% python3 -q
>>> import numpy as np
>>> np.set_printoptions(suppress=True, linewidth=200)
>>> def tidy(a):
...     return np.round(a, 3) + 0
... 
>>> feats = np.loadtxt("case7.csv", delimiter=",")
>>> feats
array([[-1.,  3.,  0.,  0.,  0.],
       [ 3.,  0.,  3.,  0.,  0.],
       [ 0.,  3.,  2.,  3.,  0.],
       [ 0.,  0.,  3., -9.,  3.],
       [ 0.,  0.,  0.,  3., -2.]])
>>> cov = feats.T @ feats
>>> tidy(np.linalg.svd(feats, compute_uv=False) ** 2)
array([116.271,  26.465,  17.093,   1.32 ,   0.85 ])
>>> np.diag(cov)
array([10., 18., 22., 99., 13.])
>>> np.linalg.matrix_rank(cov)
np.int64(5)
>>> (feats @ feats.T).shape
(5, 5)
>>> cov
array([[ 10.,  -3.,   9.,   0.,   0.],
       [ -3.,  18.,   6.,   9.,   0.],
       [  9.,   6.,  22., -21.,   9.],
       [  0.,   9., -21.,  99., -33.],
       [  0.,   0.,   9., -33.,  13.]])
>>> tidy(np.linalg.eigvalsh(cov)[::-1])
array([116.271,  26.465,  17.093,   1.32 ,   0.85 ])
>>> proj = np.triu(np.array([[0, 2, 1, 0, 0],
...     [2, 0, 1, 0, 2],
...     [1, 2, 3, 3, 2],
...     [0, 2, 3, 3, 0],
...     [2, 1, 2, 1, 0]]), 1) + np.eye(5)
>>> B = proj @ cov @ np.linalg.inv(proj)
>>> proj @ cov - cov @ proj
array([[   3.,   22.,   27.,  -30.,   -3.],
       [   9.,   12.,   25., -105.,  -13.],
       [   0.,    9.,  -60.,  165., -129.],
       [   0.,    0.,   -9.,   63.,   24.],
       [   0.,    0.,    0.,  -27.,  -18.]])
>>> B
array([[  13.,   13.,   17.,  -54.,  -51.],
       [   6.,   12.,   28., -162.,  -45.],
       [   9.,   15.,  -47.,  351.,    0.],
       [   0.,    9.,  -30.,  189.,    9.],
       [   0.,    0.,    9.,  -60.,   -5.]])
>>> tidy(np.linalg.det(B))
np.float64(59049.0)
